% python3 -q
>>> import numpy as np
>>> np.set_printoptions(precision=3, suppress=True, linewidth=200, floatmode="fixed")
>>> X = np.load("mat.npy")
>>> X
array([[-0.339, -0.914,  0.222],
       [ 0.509,  0.020,  0.861],
       [-0.791,  0.405,  0.458]])
>>> M2 = np.array([[7, 3, 2], [6, 6, 2]])
>>> C = np.kron(M2, X)
>>> C.shape
(6, 9)
>>> np.linalg.matrix_rank(C)
np.int64(6)
>>> round(np.linalg.norm(C, 2), 3), round(float(np.linalg.norm(M2, 2) * np.linalg.norm(X, 2)), 3)
(np.float64(11.549), 11.549)
>>> data = np.load("case14.npy")
>>> data
array([[ 0,  0,  0,  0],
       [ 0,  1,  1,  0],
       [ 6,  3,  3,  1],
       [ 2,  2,  2,  0],
       [ 0,  0,  0,  0],
       [ 0,  0,  0,  0],
       [ 0,  1,  1,  0],
       [10,  4,  4,  2],
       [22,  7,  7,  5],
       [14,  5,  5,  3],
       [ 2,  2,  2,  0],
       [ 2,  2,  2,  0],
       [ 6,  3,  3,  1],
       [22,  7,  7,  5],
       [ 0,  0,  0,  0],
       [ 0,  1,  1,  0],
       [ 0,  0,  0,  0],
       [ 0,  1,  1,  0],
       [22,  7,  7,  5],
       [ 0,  0,  0,  0],
       [ 0,  1,  1,  0],
       [14,  5,  5,  3],
       [ 0,  0,  0,  0],
       [14,  5,  5,  3],
       [22,  7,  7,  5],
       [ 0,  1,  1,  0],
       [ 0,  1,  1,  0]])
>>> lab = data[:, 2] > np.median(data[:, 2])
>>> u = data[lab].mean(axis=0) - data[~lab].mean(axis=0)
>>> np.argsort(-np.abs(u).round(6), kind="stable")
array([0, 1, 2, 3])
>>> u
array([12.154,  4.038,  4.038,  2.538])
>>> feats = np.load("run2.npy")
>>> feats
array([[ -2.219,  -0.816,   0.835,  11.212,  -1.681],
       [  4.037,   0.786,   0.320,   6.341,  -8.711],
       [ -1.098,  -1.588,   0.944,   5.384,  10.116],
       [ -2.939,   0.853,  -0.256,   0.650,  -0.582],
       [ -2.297,   0.902,   0.280,  -2.995,  -0.423],
       [ -2.409,   2.418,   0.005, -13.763,   4.222],
       [  5.999,   0.169,  -0.826,  -2.074,  -1.225],
       [  0.304,   0.402,  -0.244,   7.456,   0.155],
       [ -2.839,  -0.710,   0.562,   3.609,   1.338],
       [ -2.028,   0.644,  -1.118,  20.144,   5.821],
       [  1.092,   2.397,  -0.623,   7.826,   3.966],
       [ -3.191,   0.751,   0.229, -20.049, -11.753],
       [ -0.321,   0.227,  -0.293,  -0.116,  -0.501],
       [  1.370,   1.608,  -0.468,  12.275,   1.056],
       [  2.712,  -1.514,   0.391,   3.515,  -2.411],
       [ -2.282,   0.786,  -0.339,  -1.188,  12.043],
       [  5.817,   1.043,   0.352,   1.837,  -3.190],
       [ -3.560,  -1.767,   0.168,  -4.892,  -0.314],
       [  1.477,  -0.425,  -0.088,   6.793,  -7.970],
       [ -2.152,  -0.233,  -0.373,   6.342,   1.261],
       [ -5.852,  -0.233,   0.438,   8.544,  -2.755],
       [ -0.025,   2.725,  -0.963,  10.413,   0.313],
       [  1.517,  -0.232,  -1.156,  12.757,  -1.388],
       [  2.833,  -0.543,  -0.622,  -1.985,   4.665],
       [  0.678,   1.075,  -0.202,  -7.551,  -6.069],
       [ -0.332,   0.472,  -0.521,   1.630,  -6.719],
       [ -0.005,  -2.174,  -0.434,   6.206,  -4.237],
       [  7.331,   2.193,   0.586,  -1.180,   2.329],
       [ -0.539,   0.012,   0.329,   6.005,  -4.655],
       [ -1.385,   2.025,   0.217, -11.668,   0.043],
       [ -1.742,  -1.580,   0.202,  16.272,   0.067],
       [  3.080,  -0.446,   0.731,  -0.844,   0.311],
       [  0.607,   1.246,   0.522,  -5.712,  -2.251]])
>>> theta = np.radians(72)
>>> r_ = np.eye(5)
>>> r_[2, 2] = r_[0, 0] = np.cos(theta)
>>> r_[2, 0], r_[0, 2] = -np.sin(theta), np.sin(theta)
>>> r_
array([[ 0.309,  0.000,  0.951,  0.000,  0.000],
       [ 0.000,  1.000,  0.000,  0.000,  0.000],
       [-0.951,  0.000,  0.309,  0.000,  0.000],
       [ 0.000,  0.000,  0.000,  1.000,  0.000],
       [ 0.000,  0.000,  0.000,  0.000,  1.000]])
>>> M2 = feats @ r_.T
>>> np.allclose(np.linalg.norm(feats, axis=1), np.linalg.norm(M2, axis=1))
True
>>> np.allclose(feats @ feats.T, M2 @ M2.T)
True
>>> np.linalg.svd(feats, compute_uv=False), np.linalg.svd(M2, compute_uv=False)
(array([50.565, 27.666, 16.738,  7.227,  2.866]), array([50.565, 27.666, 16.738,  7.227,  2.866]))
>>> M2 = np.array([[2, 3], [2, 1], [2, 3], [3, 1], [3, 1]])
>>> np.linalg.matrix_rank(feats @ M2)
np.int64(2)
>>> np.einsum("ij->j", feats)
array([  1.639,  10.473,  -1.415,  81.194, -19.129])
>>> np.linalg.matrix_rank(np.vstack([feats, M2.T]))
np.int64(5)
>>> np.vstack([feats, M2.T]).shape
(35, 5)
>>> cen = feats - feats.mean(axis=0)
>>> V = np.linalg.svd(cen)[2][:4]
>>> M2 = cen - cen @ V.T @ V
>>> (cen @ V.T).std(axis=0)
array([8.482, 4.734, 2.914, 1.187])
>>> np.linalg.norm(M2, axis=1).round(6).argmax()
np.int64(22)
>>> np.round(np.linalg.norm(M2) / np.linalg.norm(cen), 3)
np.float64(0.048)
>>> np.round(M2.std(axis=0), 3) + 0
array([0.001, 0.086, 0.487, 0.012, 0.000])
>>> x0 = np.array([4, -5, 0, -3, -1])
>>> np.sign((feats @ x0).round(6))
array([-1.000,  1.000, -1.000, -1.000, -1.000,  1.000,  1.000, -1.000, -1.000, -1.000, -1.000,  1.000, -1.000, -1.000,  1.000, -1.000,  1.000,  1.000, -1.000, -1.000, -1.000, -1.000, -1.000,  1.000,
        1.000, -1.000, -1.000,  1.000, -1.000,  1.000, -1.000,  1.000,  1.000])
>>> (feats @ x0).argmax()
np.int64(11)
